$ python -q
>>> import numpy as np
>>> np.set_printoptions(precision=2, suppress=True, linewidth=100)
>>> tidy = lambda a: np.round(a, 2) + 0
>>> A = np.load("out11.npy")
>>> A
array([[ 3, -2,  5,  0,  0,  0,  4,  0, -3,  0],
       [ 0,  1,  0,  0,  0,  0,  5,  0,  0,  0],
       [ 0,  2,  0,  0,  0,  0, -4,  0,  0, -4],
       [ 0,  0, -5,  0,  2,  0,  0,  0, -1,  0]])
>>> rng = np.random.default_rng(60068)
>>> other = A + rng.integers(-2, 3, (4, 2)) @ rng.integers(-2, 3, (2, 10))
>>> other
array([[  3,  -2,   5,   0,   0,   0,   4,   0,  -3,   0],
       [  0,   0,  -2,   1,  -1,  -2,   3,   2,  -1,  -2],
       [ -2,   2,  -6,  -2,   2,  -2,  -6,   2,   2, -10],
       [  0,  -1,  -7,   1,   1,  -2,  -2,   2,  -2,  -2]])
>>> np.linalg.matrix_rank(other - A, tol=1e-8)
np.int64(2)
>>> np.abs(other - A).sum(axis=1)
array([ 0, 14, 26, 14])
>>> tidy(np.linalg.svd(other - A, compute_uv=False))
array([11.12,  4.92,  0.  ,  0.  ])
>>> f = np.array([-1, -1])
>>> np.polyval(f, other[1])
array([-1, -1,  1, -2,  0,  1, -4, -3,  0,  1])
>>> np.correlate(other[1], other[0], "full")
array([  0,   0,   0,   6,  -3,  -5,  10, -13, -14,   5,  23, -17, -13,  16,  -2,   0,  -2,   1,
        -6])
>>> np.convolve(other[1], f)
array([ 0,  0,  2,  1,  0,  3, -1, -5, -1,  3,  2])
>>> np.array([np.convolve(row, f, "same") for row in other])
array([[-3, -1, -3, -5,  0,  0, -4, -4,  3,  3],
       [ 0,  0,  2,  1,  0,  3, -1, -5, -1,  3],
       [ 2,  0,  4,  8,  0,  0,  8,  4, -4,  8],
       [ 0,  1,  8,  6, -2,  1,  4,  0,  0,  4]])
>>> np.abs(A).max()
np.int64(5)
>>> np.unravel_index(np.abs(A).argmax(), A.shape)
(np.int64(0), np.int64(2))
>>> np.zeros(4, 10)
Traceback (most recent call last):
  File "<python-input-18>", line 1, in <module>
    np.zeros(4, 10)
    ~~~~~~~~^^^^^^^
TypeError: Cannot interpret '10' as a data type
>>> np.linalg.matrix_rank(A)
np.int64(4)
>>> F = np.loadtxt("w.csv", delimiter=",")
>>> F
array([[ 3.,  0.,  0.,  0.,  0.],
       [-6., -8.,  0.,  0.,  0.],
       [ 0.,  0., -5.,  2., -1.],
       [ 0.,  0.,  5., -4., -2.],
       [ 0.,  0.,  5.,  2., -5.]])
>>> # splits into 2 blocks
>>> O, r_ = np.linalg.qr(F)
>>> tidy(O)
array([[-0.45,  0.89,  0.  ,  0.  ,  0.  ],
       [ 0.89,  0.45,  0.  ,  0.  ,  0.  ],
       [ 0.  ,  0.  , -0.58,  0.15,  0.8 ],
       [ 0.  ,  0.  ,  0.58, -0.62,  0.53],
       [ 0.  ,  0.  ,  0.58,  0.77,  0.27]])
>>> tidy(abs(r_[0, 0])), tidy(np.linalg.norm(F[:, 0]))
(np.float64(6.71), np.float64(6.71))
>>> f = np.array([4, 0, 1])
>>> mat = np.outer(rng.normal(size=14), f) + 0.1 * rng.normal(size=(14, 3))
>>> tidy(mat)
array([[-0.43, -0.02, -0.24],
       [-0.96,  0.  , -0.24],
       [-4.11, -0.02, -1.01],
       [ 1.13, -0.03,  0.26],
       [-4.23,  0.  , -0.97],
       [-1.34,  0.1 , -0.34],
       [ 0.78,  0.07,  0.33],
       [ 1.59, -0.18,  0.32],
       [-0.51, -0.05, -0.08],
       [-1.07,  0.04, -0.33],
       [ 6.04, -0.08,  1.49],
       [-0.28, -0.01, -0.23],
       [-3.4 , -0.05, -0.86],
       [ 7.09, -0.06,  1.8 ]])
>>> Xs = (mat - mat.mean(axis=0)) / mat.std(axis=0)
>>> np.argwhere(np.abs(Xs) > 2)
array([[ 7,  1],
       [13,  0],
       [13,  2]])
>>> Xs.std(axis=0)
array([1., 1., 1.])
>>> coef = np.linalg.lstsq(np.delete(Xs, 2, axis=1), Xs[:, 2])[0]
>>> tidy(coef)
array([1.01, 0.03])
>>> np.abs(coef).argmax()
np.int64(0)
>>> lab = mat[:, 0] > np.median(mat[:, 0])
>>> f = mat[lab].mean(axis=0) - mat[~lab].mean(axis=0)
>>> ((mat - mat.mean(axis=0)) @ f > 0).astype(int)
array([0, 0, 0, 1, 0, 0, 1, 1, 0, 0, 1, 0, 0, 1])
>>> np.argsort(-np.abs(f).round(6), kind="stable")
array([0, 2, 1])
>>> lab.astype(int)
array([1, 0, 0, 1, 0, 0, 1, 1, 0, 0, 1, 1, 0, 1])
>>> tidy((((mat - mat.mean(axis=0)) @ f > 0) == lab).mean())
np.float64(0.86)
>>> tidy(f)
array([ 4.51, -0.05,  1.08])
>>> Z = mat[[8, 4]].astype(float)
>>> for _ in range(6):
...     lab = np.linalg.norm(mat[:, None] - Z, axis=-1).argmin(axis=1)
...     Z = np.array([mat[lab == j].mean(axis=0) for j in range(2)])
... 
>>> lab
array([0, 0, 1, 0, 1, 0, 0, 0, 0, 0, 0, 0, 1, 0])
>>> np.abs(Z[1] - Z[0]).argmax()
np.int64(0)
>>> np.bincount(lab)
array([11,  3])
>>> tidy(Z[1] - Z[0])
array([-5.01,  0.  , -1.2 ])
>>> other = A / np.sqrt((A ** 2).mean(axis=1, keepdims=True))
>>> tidy(other[2])
array([ 0.  ,  1.05,  0.  ,  0.  ,  0.  ,  0.  , -2.11,  0.  ,  0.  , -2.11])
>>> tidy(np.linalg.norm(other, axis=1))
array([3.16, 3.16, 3.16, 3.16])
>>> np.linalg.matrix_rank(other) == np.linalg.matrix_rank(A)
np.True_
>>> K = np.array([[10, 1, 1, 1, 1, 2],
...     [0, -24, 0, 0, 1, 2],
...     [0, 1, -23, 0, 2, 2],
...     [0, 2, 1, -29, 1, 1],
...     [0, 1, 2, 0, -39, 2],
...     [1, 1, 2, 1, 1, 12]])
>>> def softmax(z):
...     e = np.exp(z - z.max(axis=-1, keepdims=True))
...     return e / e.sum(axis=-1, keepdims=True)
... 
>>> tidy(softmax(A[2]))
array([0.07, 0.51, 0.07, 0.07, 0.07, 0.07, 0.  , 0.07, 0.07, 0.  ])
>>> att = A @ A.T / np.sqrt(10)
>>> softmax(att).round(6).argmax(axis=1)
array([0, 1, 2, 3])
>>> tidy(softmax(att))
array([[1.  , 0.  , 0.  , 0.  ],
       [0.07, 0.93, 0.  , 0.  ],
       [0.  , 0.  , 1.  , 0.  ],
       [0.  , 0.  , 0.  , 1.  ]])
